>>> import numpy as np
>>> import numpy.linalg as la
>>> np.set_printoptions(precision=2, suppress=True, linewidth=200, floatmode="fixed")
>>> E = np.loadtxt("arr.csv", delimiter=",")
>>> E
array([[ 2.00,  0.00,  2.00],
       [ 4.00,  2.00,  4.00],
       [11.00,  9.00, 11.00]])
>>> ang = np.radians(135)
>>> r_ = np.eye(3)
>>> r_[0, 0] = r_[1, 1] = np.cos(ang)
>>> r_[0, 1], r_[1, 0] = -np.sin(ang), np.sin(ang)
>>> r_
array([[-0.71, -0.71,  0.00],
       [ 0.71, -0.71,  0.00],
       [ 0.00,  0.00,  1.00]])
>>> A2 = E @ r_.T
>>> np.round(la.det(r_), 2), round(np.trace(r_), 2)
(np.float64(1.0), np.float64(-0.41))
>>> np.abs(A2 - E).max(axis=0)
array([25.14,  7.59,  0.00])
>>> A2
array([[ -1.41,   1.41,   2.00],
       [ -4.24,   1.41,   4.00],
       [-14.14,   1.41,  11.00]])
>>> np.allclose(la.norm(E, axis=1), la.norm(A2, axis=1))
True
>>> rng = np.random.default_rng(55396)
>>> labels = rng.permutation(3)
>>> labels
array([2, 0, 1])
>>> A2 = E[labels][:, labels]
>>> A2
array([[11.00, 11.00,  9.00],
       [ 2.00,  2.00,  0.00],
       [ 4.00,  4.00,  2.00]])
>>> np.round(np.sort(np.abs(la.eigvals(A2))), 2) + 0
array([ 0.00,  0.64, 15.64])
>>> np.diag(A2)
array([11.00,  2.00,  2.00])
>>> np.allclose(A2, E)
False
>>> W = np.array([[1, 9, 8, 8, 8, 5], [6, 4, 7, 6, 1, 6], [6, 4, 7, 8, 2, 9]])
>>> beta = np.array([0, 0, 2, -1, -2, 2])
>>> act = np.maximum(E @ W + beta, 0)
>>> act
array([[ 14.00,  26.00,  32.00,  31.00,  18.00,  30.00],
       [ 40.00,  60.00,  76.00,  75.00,  40.00,  70.00],
       [131.00, 179.00, 230.00, 229.00, 117.00, 210.00]])
>>> (act > 0).mean(axis=0)
array([1.00, 1.00, 1.00, 1.00, 1.00, 1.00])
>>> basis = np.array([[1, 3, 2],
...     [2, -3, 1],
...     [2, -1, -3],
...     [-1, -2, 2],
...     [1, -1, 0],
...     [0, -2, 0]])
>>> W @ basis
array([[ 35, -66,   3],
       [ 23, -26,   7],
       [ 22, -37,  11]])
>>> act @ basis
array([[  117.00,  -208.00,    20.00],
       [  277.00,  -466.00,    62.00],
       [  837.00, -1369.00,   209.00]])
>>> (act @ basis).round(6).argmax(axis=1)
array([0, 0, 0])
>>> A2 = np.array([[1, 3], [-1, -3], [2, 1], [3, 2], [1, -3], [0, 2]])
>>> la.matrix_rank(act @ A2)
np.int64(2)
>>> act @ A2
array([[ 163.00,   64.00],
       [ 397.00,  186.00],
       [1216.00,  613.00]])
>>> np.einsum("ik,kj->ij", act, A2)
array([[ 163.00,   64.00],
       [ 397.00,  186.00],
       [1216.00,  613.00]])
>>> np.einsum("ij->j", act)
array([185.00, 265.00, 338.00, 335.00, 175.00, 310.00])
>>> A2.T @ act.T
array([[ 163.00,  397.00, 1216.00],
       [  64.00,  186.00,  613.00]])
>>> P = np.triu(np.array([[-3, 3, 4], [-3, -1, 4], [0, 3, 1]]), 1) + np.eye(3)
>>> A2 = P @ E @ la.inv(P)
>>> P @ E - E @ P
array([[ 56.00,  36.00,  48.00],
       [ 44.00,  24.00,  20.00],
       [  0.00, -33.00, -80.00]])
>>> la.matrix_rank(A2)
np.int64(2)
>>> mat = np.array([[0, 0, 0, 1, 2, 0, 2],
...     [0, 1, 2, 2, 2, 1, 1],
...     [2, 0, 1, 2, 0, 0, 2],
...     [2, 2, 1, 1, 2, 1, 2],
...     [0, 2, 0, 1, 1, 1, 0],
...     [0, 1, 0, 1, 2, 2, 2],
...     [1, 2, 1, 1, 1, 0, 0]])
>>> W = np.array([[3, 8, 2, 6, 7],
...     [4, 7, 2, 0, 2],
...     [1, 7, 4, 0, 4],
...     [9, 8, 6, 2, 9],
...     [7, 0, 0, 4, 4],
...     [6, 5, 6, 4, 6],
...     [6, 0, 5, 5, 7]])
>>> beta = np.array([3, 5, 1, 4, 0])
>>> act = np.maximum(mat @ W + beta, 0)
>>> (act > 0).mean(axis=0)
array([1.00, 1.00, 1.00, 1.00, 1.00])
>>> (act > 0).astype(int)
array([[1, 1, 1, 1, 1],
       [1, 1, 1, 1, 1],
       [1, 1, 1, 1, 1],
       [1, 1, 1, 1, 1],
       [1, 1, 1, 1, 1],
       [1, 1, 1, 1, 1],
       [1, 1, 1, 1, 1]])
>>> la.matrix_rank(act)
np.int64(5)
>>> basis = np.array([[9, 0], [9, 4], [8, 9], [2, 8], [0, 5]])
>>> (act @ basis).round(6).argmax(axis=1)
array([0, 0, 0, 0, 0, 0, 0])
>>> x0 = np.array([0, 1, -1, -1, 0, 0, 2])
>>> target = mat @ x0
>>> beta, lr = np.zeros(7), 1 / la.norm(mat, 2) ** 2
>>> for i in range(12):
...     beta -= lr * mat.T @ (mat @ beta - target)
...     if i % 2 == 0: print(i, round(la.norm(mat @ beta - target), 2))
... 
0 4.16
2 3.52
4 3.0
6 2.58
8 2.23
10 1.94
>>> beta
array([ 0.32,  0.17, -0.72, -0.29,  0.51,  0.37,  0.93])
>>> round(float(la.cond(mat)), 2)
457.87
>>> np.allclose(mat @ mat.T, mat.T @ mat)
False
>>> round(np.abs(la.eigvals(mat)).max(), 2)
np.float64(7.42)
>>> la.matrix_power(mat, 4)
array([[192, 342, 194, 321, 352, 191, 281],
       [366, 680, 398, 652, 730, 375, 567],
       [260, 476, 289, 466, 518, 262, 404],
       [397, 737, 448, 729, 819, 423, 644],
       [219, 412, 247, 403, 458, 240, 359],
       [311, 583, 342, 561, 628, 340, 493],
       [238, 440, 269, 437, 495, 247, 388]])
>>> np.sort(np.abs(la.eigvals(mat)))
array([0.04, 1.11, 1.56, 1.56, 1.90, 2.24, 7.42])
>>> left, sig, Vt = la.svd(E)
>>> vecs = Vt[:(sig > 1e-8).sum()]
>>> x0 = E[2] + 2 * E[1] + rng.integers(2) * np.eye(3)[2]
>>> x0
array([19.00, 13.00, 20.00])
>>> np.allclose(vecs.T @ vecs @ x0, x0)
False
>>> np.round(vecs.T @ vecs, 2) + 0
array([[0.50, 0.00, 0.50],
       [0.00, 1.00, 0.00],
       [0.50, 0.00, 0.50]])
>>> m1 = np.array([[-1, 0, 0], [3, 3, 0], [-3, -2, 1]])
>>> x0 = np.array([2, 1, 1])
>>> target = m1 @ x0
>>> target
array([-2,  9, -7])
>>> la.solve(m1, target + m1[:, 2])
array([2.00, 1.00, 2.00])
>>> la.solve(m1.T, m1[0])
array([1.00, 0.00, 0.00])
>>> q, r_ = la.qr(m1)
>>> np.round(q.T @ q, 2) + 0
array([[1.00, 0.00, 0.00],
       [0.00, 1.00, 0.00],
       [0.00, 0.00, 1.00]])
>>> np.allclose(r_.T @ r_, m1.T @ m1)
True
>>> np.round(q @ r_, 2) + 0
array([[-1.00,  0.00,  0.00],
       [ 3.00,  3.00,  0.00],
       [-3.00, -2.00,  1.00]])
>>> np.sort(la.eigvals(m1))
array([-1.00,  1.00,  3.00])
>>> np.prod(np.diag(m1)), np.round(la.det(m1), 2)
(np.int64(-3), np.float64(-3.0))
>>> ang = np.radians(45)
>>> r_ = np.eye(3)
>>> r_[1, 1] = r_[2, 2] = np.cos(ang)
>>> r_[1, 2], r_[2, 1] = -np.sin(ang), np.sin(ang)
>>> r_
array([[ 1.00,  0.00,  0.00],
       [ 0.00,  0.71, -0.71],
       [ 0.00,  0.71,  0.71]])
>>> A2 = m1 @ r_.T
>>> np.abs(A2 - m1).max(axis=0)
array([0.00, 0.88, 2.12])
>>> round(la.det(r_), 2), np.round(np.trace(r_), 2)
(np.float64(1.0), np.float64(2.41))
>>> la.svd(m1, compute_uv=False), la.svd(A2, compute_uv=False)
(array([5.63, 1.00, 0.53]), array([5.63, 1.00, 0.53]))
>>> np.allclose(m1 @ m1.T, A2 @ A2.T)
True
>>> P = np.triu(np.array([[-2, 3, 0], [-1, -1, 0], [2, 2, 3]]), 1) + np.eye(3)
>>> A2 = P @ r_ @ la.inv(P)
>>> P @ r_ - r_ @ P
array([[ 0.00, -0.88, -2.12],
       [ 0.00,  0.00,  0.00],
       [ 0.00,  0.00,  0.00]])
>>> np.poly(A2)
array([ 1.00, -2.41,  2.41, -1.00])
>>> feats = np.loadtxt("x.csv", delimiter=",")
>>> feats
array([[0.00, 0.00, 0.00, 0.00, 0.00, 5.00, 0.00],
       [0.00, 0.00, 0.00, 0.00, 0.00, 0.00, 0.00],
       [0.00, 0.00, 0.00, 0.00, 4.00, 0.00, 0.00],
       [0.00, 5.00, 0.00, 0.00, 0.00, 0.00, 0.00],
       [0.00, 0.00, 0.00, 0.00, 0.00, 0.00, 3.00],
       [0.00, 0.00, 3.00, 0.00, 0.00, 0.00, 0.00],
       [5.00, 0.00, 0.00, 0.00, 0.00, 0.00, 0.00]])
>>> # 2 blocks once reordered
>>> left, sig, Vt = la.svd(feats)
>>> sig
array([5.00, 5.00, 5.00, 4.00, 3.00, 3.00, 0.00])
>>> np.argmax(sig[:-1] / (sig[1:] + 1e-6)) + 1
np.int64(6)
>>> A2 = left[:, :6] @ np.diag(sig[:6]) @ Vt[:6]
>>> np.abs(feats - A2).max()
np.float64(0.0)
>>> la.matrix_rank(A2)
np.int64(6)
>>> A2
array([[0.00, 0.00, 0.00, 0.00, 0.00, 5.00, 0.00],
       [0.00, 0.00, 0.00, 0.00, 0.00, 0.00, 0.00],
       [0.00, 0.00, 0.00, 0.00, 4.00, 0.00, 0.00],
       [0.00, 5.00, 0.00, 0.00, 0.00, 0.00, 0.00],
       [0.00, 0.00, 0.00, 0.00, 0.00, 0.00, 3.00],
       [0.00, 0.00, 3.00, 0.00, 0.00, 0.00, 0.00],
       [5.00, 0.00, 0.00, 0.00, 0.00, 0.00, 0.00]])
>>> la.matrix_rank(feats, rtol=0.05)
np.int64(6)
>>> round(float(la.norm(feats - A2) / la.norm(feats)), 2)
0.0
>>> r = la.matrix_rank(feats)
>>> r
np.int64(6)
>>> null = la.svd(feats)[2][r:].T
>>> feats @ null
array([[0.00],
       [0.00],
       [0.00],
       [0.00],
       [0.00],
       [0.00],
       [0.00]])
>>> null.shape
(7, 1)
>>> null[:, 0] / null[np.abs(null[:, 0]).round(6).argmax(), 0]
array([0.00, 0.00, 0.00, 1.00, 0.00, 0.00, 0.00])
>>> [int(la.matrix_rank(feats[:, :j + 1])) for j in range(7)]
[1, 2, 3, 3, 4, 5, 6]
